$ python -q
>>> import numpy as np
>>> import numpy.linalg as la
>>> np.set_printoptions(precision=2, suppress=True, linewidth=140, legacy="1.25")
>>> rd = lambda a: np.round(a, 2) + 0
>>> F = np.tril(np.array([[-2, 0, 0, -2, 3, 2, 2, 1],
...     [-3, -2, 1, 3, -3, 2, -2, 2],
...     [-3, 2, -2, 2, 3, 1, -2, -1],
...     [0, 1, 0, 3, 3, 0, -1, 2],
...     [-3, -1, 3, -2, 1, -3, -3, 3],
...     [0, 1, 1, 0, 1, 1, 1, 3],
...     [0, 0, -1, 3, 1, 2, 2, -3],
...     [-2, -3, -1, 2, -2, 1, -1, 3]]), -1) + np.eye(8, dtype=int)
>>> F
array([[ 1,  0,  0,  0,  0,  0,  0,  0],
       [-3,  1,  0,  0,  0,  0,  0,  0],
       [-3,  2,  1,  0,  0,  0,  0,  0],
       [ 0,  1,  0,  1,  0,  0,  0,  0],
       [-3, -1,  3, -2,  1,  0,  0,  0],
       [ 0,  1,  1,  0,  1,  1,  0,  0],
       [ 0,  0, -1,  3,  1,  2,  1,  0],
       [-2, -3, -1,  2, -2,  1, -1,  1]])
>>> def softmax(z):
...     e = np.exp(z - z.max(axis=-1, keepdims=True))
...     return e / e.sum(axis=-1, keepdims=True)
... 
>>> rd(softmax(F[0]))
array([0.28, 0.1 , 0.1 , 0.1 , 0.1 , 0.1 , 0.1 , 0.1 ])
>>> rd(softmax(10 * F[0]))
array([1., 0., 0., 0., 0., 0., 0., 0.])
>>> rd(softmax(F).sum(axis=1))
array([1., 1., 1., 1., 1., 1., 1., 1.])
>>> scores = F @ F.T / np.sqrt(8)
>>> rd(softmax(scores)[0] @ F)
array([-0.45,  0.2 ,  0.15,  0.72,  0.23,  0.59,  0.09,  0.08])
>>> softmax(scores).round(6).argmax(axis=1)
array([0, 2, 2, 6, 4, 5, 6, 7])
>>> blk = np.stack([F, -2 * F, F[::-1]])
>>> la.matrix_rank(blk.reshape(3, -1))
2
>>> blk.shape
(3, 8, 8)
>>> rd(la.det(blk))
array([  1., 256.,   1.])
>>> rd(la.norm(blk, axis=(1, 2)))
array([ 9.8, 19.6,  9.8])
>>> np.einsum("bij,cij->bc", blk, blk)
array([[  96, -192,   -4],
       [-192,  384,    8],
       [  -4,    8,   96]])
>>> other = la.inv(F)
>>> rd(F @ other)
array([[1., 0., 0., 0., 0., 0., 0., 0.],
       [0., 1., 0., 0., 0., 0., 0., 0.],
       [0., 0., 1., 0., 0., 0., 0., 0.],
       [0., 0., 0., 1., 0., 0., 0., 0.],
       [0., 0., 0., 0., 1., 0., 0., 0.],
       [0., 0., 0., 0., 0., 1., 0., 0.],
       [0., 0., 0., 0., 0., 0., 1., 0.],
       [0., 0., 0., 0., 0., 0., 0., 1.]])
>>> np.allclose(other, F.T)
False
>>> rd(other)
array([[ 1.,  0.,  0.,  0.,  0.,  0.,  0.,  0.],
       [ 3.,  1.,  0.,  0.,  0.,  0.,  0.,  0.],
       [-3., -2.,  1.,  0.,  0.,  0.,  0.,  0.],
       [-3., -1.,  0.,  1.,  0.,  0.,  0.,  0.],
       [ 9.,  5., -3.,  2.,  1.,  0.,  0.,  0.],
       [-9., -4.,  2., -2., -1.,  1.,  0.,  0.],
       [15.,  4.,  0., -1.,  1., -2.,  1.,  0.],
       [56., 21., -7.,  3.,  4., -3.,  1.,  1.]])
>>> rd(la.det(F) * la.det(other))
1.0
>>> (np.abs(other) > 1e-9).astype(int)
array([[1, 0, 0, 0, 0, 0, 0, 0],
       [1, 1, 0, 0, 0, 0, 0, 0],
       [1, 1, 1, 0, 0, 0, 0, 0],
       [1, 1, 0, 1, 0, 0, 0, 0],
       [1, 1, 1, 1, 1, 0, 0, 0],
       [1, 1, 1, 1, 1, 1, 0, 0],
       [1, 1, 0, 1, 1, 1, 1, 0],
       [1, 1, 1, 1, 1, 1, 1, 1]])
>>> round(np.log10(la.cond(F)))
3
>>> rd(np.abs(la.svd(F)[2][-1]))
array([0.01, 0.05, 0.06, 0.05, 0.16, 0.16, 0.24, 0.94])
>>> la.matrix_rank(F, rtol=0.1)
6
>>> [round(float(x), 2) for x in la.svd(F, compute_uv=False)[:3]]
[6.27, 5.38, 4.22]
>>> A = np.load("w.npy")
>>> A
array([[-1.24,  0.97,  0.61,  0.88, -0.99,  0.27,  0.82, -0.43,  1.45, -1.01, -0.1 ,  0.57],
       [-0.81,  0.72,  0.1 ,  0.09,  0.04,  0.57,  1.88,  0.89, -0.84, -0.02, -0.5 , -1.49],
       [-0.22, -0.48, -1.25, -0.73,  0.26, -1.67, -0.13,  0.25,  0.88, -1.15, -1.22, -0.29],
       [ 1.49,  1.29, -0.6 ,  0.08,  1.4 , -0.65, -0.16,  1.1 ,  0.19, -0.15,  0.18, -1.02],
       [ 0.54,  1.15, -0.22,  0.59, -0.68, -1.41,  0.66,  1.42, -1.2 , -0.56,  0.51, -0.26],
       [ 0.42, -0.8 , -0.81,  0.49,  0.46, -1.62,  0.71, -1.45, -0.62,  0.19, -0.81, -0.88],
       [-0.22,  0.67,  1.14, -1.24, -1.8 , -0.44,  1.39, -0.41,  0.31,  0.03,  0.08, -0.08],
       [ 0.37,  0.18,  1.59,  0.28,  0.34,  1.7 ,  0.54,  1.5 , -0.44,  0.12,  0.14, -0.68],
       [ 0.61,  0.73, -1.06, -0.22,  0.3 , -0.63, -0.55,  0.46, -1.42, -1.66,  1.07, -0.01],
       [ 0.05, -0.8 , -0.3 ,  0.59, -0.11,  0.39,  0.32, -0.81,  0.19,  0.72,  1.1 ,  2.29],
       [-0.82,  1.46,  0.19, -1.49, -0.55, -0.03,  0.62,  0.01,  0.85,  0.37, -1.04,  1.15],
       [-0.27,  1.34,  1.1 , -0.1 , -1.47,  0.89, -0.05,  0.41,  1.38, -0.13, -0.58,  0.71],
       [-1.3 , -0.13,  0.1 ,  1.08, -0.87, -0.33, -0.4 ,  0.79,  0.8 ,  0.14, -1.82, -0.72],
       [ 0.76, -0.78,  1.69, -0.55,  0.09, -0.52, -0.57,  0.44,  0.45, -1.19,  1.49,  0.15],
       [ 0.27,  0.74,  0.26,  0.48,  0.21,  1.3 , -1.57, -0.08,  1.36,  1.09,  0.79, -0.49],
       [ 0.1 ,  0.23,  0.43,  0.64,  0.59,  0.23, -0.21, -0.31, -0.39,  1.08, -0.96,  2.36],
       [-0.22, -1.29, -0.52, -0.19, -0.41, -0.3 ,  0.42,  0.07,  1.38, -1.53, -1.42, -0.52],
       [ 0.71, -0.95,  0.96,  0.02,  0.34,  1.57, -0.83,  0.33,  0.73,  1.22,  1.01, -0.52],
       [ 0.67, -0.47, -1.  ,  0.4 , -0.47,  1.09,  1.04,  0.06, -1.73, -0.12,  1.02, -0.79],
       [-1.24,  0.75, -0.94, -0.6 , -1.07, -0.03,  0.85,  0.32, -0.15,  0.58,  0.27,  1.8 ],
       [-1.06, -0.77,  0.37,  0.15, -2.05,  0.16, -0.4 , -0.21,  0.4 , -0.04,  0.2 ,  1.58],
       [-0.13,  0.78, -1.54,  1.1 ,  1.32,  0.51, -0.23,  1.13, -1.17,  0.19,  0.14,  0.  ],
       [-0.12, -1.25,  0.03,  0.74, -0.42,  1.21, -0.56, -0.48,  0.09,  1.62,  1.42, -0.25],
       [ 1.12, -0.48, -0.69,  0.22,  1.11, -0.45,  0.8 ,  1.46, -0.5 ,  0.38, -1.13,  1.05],
       [-1.14,  1.81, -0.01,  1.09, -0.32, -0.56, -0.59, -0.3 ,  0.65,  0.21, -0.84,  1.1 ],
       [ 1.45, -0.36, -0.25, -0.16,  0.43, -0.71, -0.38, -2.24, -0.08,  0.9 ,  0.01, -0.04],
       [ 0.68,  0.13, -0.01, -0.13, -0.76,  0.31,  0.25,  1.  , -1.53,  1.76, -0.05,  1.16],
       [ 0.35, -0.63, -1.2 , -0.41,  0.21, -0.14,  0.11, -0.6 , -1.03, -0.91,  1.62, -1.39],
       [ 0.02,  0.01,  0.43, -0.85,  0.32, -1.04, -1.03, -0.13,  0.24, -0.18,  2.23, -0.87],
       [-0.32,  0.48, -0.68,  0.55, -1.71, -0.33, -0.35, -1.3 ,  0.88, -1.08,  1.05,  0.16],
       [ 1.07,  1.08, -0.02, -0.54, -0.37, -0.21,  0.21, -1.96,  0.64, -1.3 , -0.15, -0.45],
       [-0.67,  1.35,  0.75, -0.65, -1.14, -0.29,  1.56,  0.82, -0.98, -0.01,  0.42, -0.37],
       [-0.64,  0.76, -1.06,  0.76, -1.63,  0.13,  1.24, -1.11, -0.86, -0.03,  0.36, -0.01],
       [ 1.03,  0.67,  0.43, -1.42, -1.62,  1.01, -0.77,  0.32, -0.02,  0.06,  0.66,  0.71],
       [-0.86,  0.9 , -1.31, -0.14,  0.23, -1.68, -0.38,  0.33,  0.6 ,  1.44, -0.03,  0.41],
       [-1.02, -0.03,  0.13, -0.62,  0.6 ,  1.1 , -0.5 ,  0.74, -1.67, -0.6 ,  0.29,  1.4 ],
       [ 0.52,  0.49,  1.41, -0.95,  1.22, -0.02, -0.1 ,  1.16, -0.11, -1.46, -0.59, -0.51],
       [-1.07,  0.24, -0.98,  1.02,  0.64, -0.8 , -1.13,  1.52, -0.76, -0.63,  0.1 , -0.43],
       [ 1.35, -0.84,  0.09,  0.1 , -0.22,  0.55, -0.86, -2.03,  0.97, -0.33, -0.18, -0.41],
       [-0.19, -0.54,  1.68,  1.56, -0.25, -0.28,  1.51,  0.31, -0.63, -0.24,  0.58, -0.36],
       [ 0.83,  0.38, -0.43,  1.46, -0.74,  1.63,  0.23, -0.7 , -0.47, -0.89,  0.13,  1.04],
       [ 1.18, -0.55, -0.32,  1.83, -0.25,  1.37, -0.53, -0.78, -0.11, -0.44,  0.76, -0.5 ],
       [ 0.55, -1.39,  0.55,  0.37,  0.9 , -0.5 , -0.3 , -1.96,  0.84,  0.22, -0.3 ,  0.71]])
>>> x = np.array([2, -3, 3, 1, 2, -3, 0, -3, -1, 3, 1, -2])
>>> rhs = A @ x
>>> rd(la.solve(A.T @ A, A.T @ rhs))
array([ 2., -3.,  3.,  1.,  2., -3.,  0., -3., -1.,  3.,  1., -2.])
>>> rd(la.lstsq(A, rhs)[0])
array([ 2., -3.,  3.,  1.,  2., -3.,  0., -3., -1.,  3.,  1., -2.])
>>> try:
...     la.solve(A, rhs)
... except la.LinAlgError as e:
...     print(repr(e))
... 
LinAlgError('Last 2 dimensions of the array must be square')
>>> rng = np.random.default_rng(91)
>>> rhs = rhs + 0.02 * rng.normal(size=43)
>>> rd(rhs)
array([ -9.9 ,  -4.42,  -3.7 ,   0.41,  -3.27,  13.57,  -1.31,  -1.37,  -5.74,   1.71, -11.05, -11.96,  -4.71,   6.  ,   0.  ,   0.82,
        -4.78,   7.17,  -0.26, -12.6 ,  -5.97,  -6.52,   8.01,  -0.55,  -7.76,  15.65,  -0.19,   3.93,   7.78,  -5.51,   0.31,  -5.53,
        -5.14,  -7.86,  -1.08,  -9.13,  -1.97,  -5.81,   8.28,   8.49,  -7.7 ,   3.16,  14.56])
>>> b, *_ = la.lstsq(A, rhs)
>>> b.round()
array([ 2., -3.,  3.,  1.,  2., -3.,  0., -3., -1.,  3.,  1., -2.])
>>> [round(float(la.norm(la.solve(A.T @ A + lam * np.eye(12), A.T @ rhs))), 2) for lam in (0, 1, 10, 100)]
[7.75, 7.45, 5.73, 2.09]
